$ python3 -q
>>> import numpy as np
>>> np.set_printoptions(suppress=True, linewidth=120)
>>> def rnd(a):
...     return np.round(a, 3) + 0
... 
>>> mat = np.load("data.npy")
>>> print(rnd(mat))
[[-1.064 -1.289 -0.297 -2.386 -1.846 -0.679  1.182  0.298 -0.627 -0.642  1.271  2.941]
 [-2.167 -0.74  -0.512 -1.067 -0.794  0.066 -2.168  1.917 -0.588  2.44  -0.447 -1.689]
 [ 2.29   0.89   0.546  1.344  1.009  0.014  2.029 -1.95   0.661 -2.364  0.299  1.345]
 [-1.806 -0.387 -0.415 -0.426 -0.3    0.231 -2.365  1.757 -0.406  2.49  -0.743 -2.344]
 [-2.017 -1.521 -0.517 -2.667 -2.048 -0.578  0.001  1.206 -0.852  0.618  0.923  1.816]
 [-2.406 -1.072 -0.58  -1.688 -1.276 -0.12  -1.798  1.954 -0.744  2.211 -0.093 -0.854]
 [-1.96  -0.527 -0.456 -0.679 -0.495  0.168 -2.306  1.832 -0.48   2.489 -0.633 -2.106]
 [ 1.008 -0.217  0.211 -0.633 -0.514 -0.462  2.371 -1.282  0.068 -2.251  1.112  3.073]
 [ 2.408  1.076  0.581  1.696  1.282  0.122  1.793 -1.953  0.746 -2.206  0.088  0.843]
 [-2.458 -1.206 -0.598 -1.948 -1.478 -0.207 -1.569  1.919 -0.801  2.038  0.084 -0.422]
 [-1.344 -0.018 -0.296  0.226  0.201  0.379 -2.414  1.495 -0.203  2.389 -0.987 -2.843]
 [-0.819 -1.195 -0.238 -2.244 -1.74  -0.678  1.401  0.088 -0.557 -0.897  1.304  3.088]
 [ 0.9   -0.289  0.183 -0.756 -0.608 -0.485  2.346 -1.21   0.026 -2.197  1.145  3.129]
 [ 1.207 -0.08   0.261 -0.397 -0.332 -0.415  2.403 -1.41   0.147 -2.339  1.042  2.947]
 [-1.424 -1.407 -0.381 -2.554 -1.971 -0.664  0.81   0.62  -0.723 -0.227  1.188  2.64 ]
 [ 1.828  1.5    0.474  2.662  2.048  0.617 -0.296 -1.008  0.816 -0.318 -1.033 -2.142]
 [ 2.002  0.568  0.467  0.752  0.552 -0.15   2.284 -1.851  0.501 -2.484  0.599  2.032]
 [-1.56  -1.444 -0.413 -2.601 -2.005 -0.653  0.651  0.746 -0.757 -0.055  1.145  2.496]
 [ 2.126  0.695  0.5    0.983  0.73  -0.088  2.202 -1.902  0.565 -2.456  0.489  1.785]
 [-0.299 -0.964 -0.113 -1.881 -1.465 -0.653  1.792 -0.334 -0.396 -1.376  1.325  3.276]
 [-1.332 -1.379 -0.36  -2.516 -1.943 -0.67   0.912  0.535 -0.7   -0.339  1.214  2.729]
 [-1.942 -1.515 -0.5   -2.669 -2.052 -0.596  0.124  1.126 -0.838  0.494  0.97   1.955]
 [-0.222 -0.926 -0.094 -1.82  -1.419 -0.647  1.842 -0.395 -0.371 -1.44   1.323  3.291]
 [ 0.968 -0.244  0.201 -0.679 -0.549 -0.471  2.362 -1.256  0.053 -2.232  1.124  3.094]
 [ 1.635  0.243  0.371  0.169  0.103 -0.292  2.401 -1.665  0.328 -2.468  0.845  2.56 ]
 [ 2.221  1.513  0.561  2.612  2.002  0.513  0.39  -1.439  0.879 -1.    -0.757 -1.344]
 [-2.205 -0.784 -0.522 -1.147 -0.857  0.043 -2.131  1.929 -0.609  2.421 -0.405 -1.594]
 [ 1.851  0.427  0.427  0.498  0.356 -0.214  2.35  -1.78   0.427 -2.492  0.712  2.279]
 [ 2.205  0.784  0.522  1.147  0.857 -0.043  2.131 -1.929  0.609 -2.421  0.405  1.594]
 [-0.961  0.248 -0.199  0.687  0.555  0.472 -2.361  1.251 -0.05   2.228 -1.127 -3.098]
 [-0.778 -1.178 -0.228 -2.218 -1.72  -0.677  1.435  0.054 -0.545 -0.937  1.308  3.109]
 [ 0.828 -0.335  0.165 -0.835 -0.668 -0.5    2.327 -1.162 -0.001 -2.16   1.165  3.161]
 [-2.394 -1.051 -0.577 -1.647 -1.244 -0.107 -1.83   1.956 -0.735  2.233 -0.119 -0.918]
 [-2.466 -1.324 -0.606 -2.182 -1.661 -0.295 -1.299  1.846 -0.845  1.82   0.266  0.038]
 [ 0.295  0.962  0.112  1.877  1.462  0.653 -1.794  0.338  0.395  1.379 -1.325 -3.277]
 [ 1.954  0.522  0.454  0.669  0.487 -0.171  2.308 -1.83   0.477 -2.49   0.638  2.117]
 [-2.317 -0.927 -0.554 -1.413 -1.063 -0.034 -1.988  1.955 -0.678  2.339 -0.259 -1.253]]
>>> Ac = mat - mat.mean(axis=0)
>>> Uu, sig, vt = np.linalg.svd(Ac, full_matrices=False)
>>> print(rnd(sig ** 2 / (sig ** 2).sum()))
[0.65 0.35 0.   0.   0.   0.   0.   0.   0.   0.   0.   0.  ]
>>> print(rnd(sig))
[23.469 17.213  0.     0.     0.     0.     0.     0.     0.     0.     0.     0.   ]
>>> u = np.array([2, -2, 3, 1, 2])
>>> rng = np.random.default_rng(9916)
>>> F = np.outer(rng.normal(size=44), u) + 0.05 * rng.normal(size=(44, 5))
>>> print(rnd(F))
[[ 1.155 -1.13   1.671  0.636  1.175]
 [-3.64   3.681 -5.484 -1.826 -3.75 ]
 [-1.167  1.29  -1.8   -0.576 -1.175]
 [ 0.453 -0.403  0.609  0.266  0.429]
 [ 0.015 -0.042  0.018  0.035  0.033]
 [-2.121  2.171 -3.096 -1.117 -2.13 ]
 [-0.182  0.267 -0.33  -0.2   -0.3  ]
 [-0.4    0.417 -0.484 -0.238 -0.401]
 [ 0.876 -0.977  1.341  0.42   0.842]
 [-1.26   1.282 -1.856 -0.618 -1.233]
 [ 1.471 -1.475  2.222  0.704  1.522]
 [ 1.498 -1.577  2.241  0.745  1.612]
 [ 0.902 -0.834  1.334  0.389  0.78 ]
 [-0.306  0.38  -0.513 -0.215 -0.315]
 [ 1.854 -1.896  2.719  0.917  1.933]
 [ 1.966 -2.048  3.124  1.127  2.093]
 [-0.984  1.064 -1.439 -0.475 -0.973]
 [-0.563  0.607 -1.011 -0.3   -0.66 ]
 [ 3.569 -3.761  5.462  1.855  3.626]
 [ 2.095 -2.021  3.053  1.043  2.025]
 [ 3.192 -3.259  4.841  1.668  3.14 ]
 [ 0.676 -0.738  1.069  0.386  0.73 ]
 [-0.41   0.435 -0.632 -0.218 -0.397]
 [-1.409  1.372 -2.054 -0.667 -1.321]
 [ 1.561 -1.657  2.366  0.795  1.613]
 [ 2.603 -2.598  3.881  1.272  2.624]
 [-1.331  1.305 -1.943 -0.62  -1.396]
 [-0.864  0.828 -1.227 -0.331 -0.81 ]
 [ 1.877 -1.988  2.889  0.95   1.911]
 [ 1.322 -1.204  2.004  0.708  1.251]
 [ 2.174 -2.152  3.212  1.112  2.123]
 [-3.796  3.806 -5.702 -1.839 -3.693]
 [ 0.797 -0.694  1.105  0.326  0.728]
 [-0.98   0.95  -1.418 -0.422 -0.877]
 [-3.974  3.921 -5.799 -1.993 -3.975]
 [ 1.007 -1.027  1.403  0.535  0.94 ]
 [ 0.731 -0.785  1.148  0.38   0.763]
 [ 2.561 -2.633  3.916  1.316  2.465]
 [ 1.583 -1.491  2.391  0.755  1.498]
 [ 1.487 -1.457  2.325  0.788  1.46 ]
 [-1.436  1.453 -2.091 -0.749 -1.4  ]
 [-1.878  1.893 -2.859 -0.97  -1.827]
 [-0.993  1.034 -1.536 -0.402 -0.99 ]
 [ 0.     0.03   0.03  -0.065 -0.084]]
>>> vec = np.array([1, -3, -1, 2, -1])
>>> y = F @ vec
>>> print(rnd(np.linalg.pinv(F) @ F))
[[1. 0. 0. 0. 0.]
 [0. 1. 0. 0. 0.]
 [0. 0. 1. 0. 0.]
 [0. 0. 0. 1. 0.]
 [0. 0. 0. 0. 1.]]
>>> print(rnd(np.linalg.lstsq(F, y)[0]))
[ 1. -3. -1.  2. -1.]
>>> y = y + 0.3 * rng.normal(size=44)
>>> print(rnd(y))
[ 2.671 -9.493 -3.257  0.705  0.323 -5.666 -0.906 -0.453  2.879 -3.585  3.42   2.946  2.37  -1.1    4.955  5.092 -2.704
 -1.616  9.638  5.177  7.71   1.451 -0.986 -3.523  4.099  6.119 -3.289 -1.955  5.232  2.78   5.576 -9.635  1.275 -2.428
 -9.904  2.506  1.616  6.343  3.6    3.533 -4.72  -4.853 -2.67  -0.22 ]
>>> coef, *_ = np.linalg.lstsq(F, y)
>>> print([round(float(np.linalg.norm(np.linalg.solve(F.T @ F + lam * np.eye(5), F.T @ y))), 2) for lam in (0, 1, 10, 100)])
[3.91, 1.11, 1.07, 0.96]
>>> print(rnd(np.linalg.norm(y - F @ coef)))
2.119
>>> print(coef.round())
[ 0. -4. -0.  0. -1.]
>>> print(rnd(coef))
[ 0.109 -3.764 -0.331  0.172 -0.974]
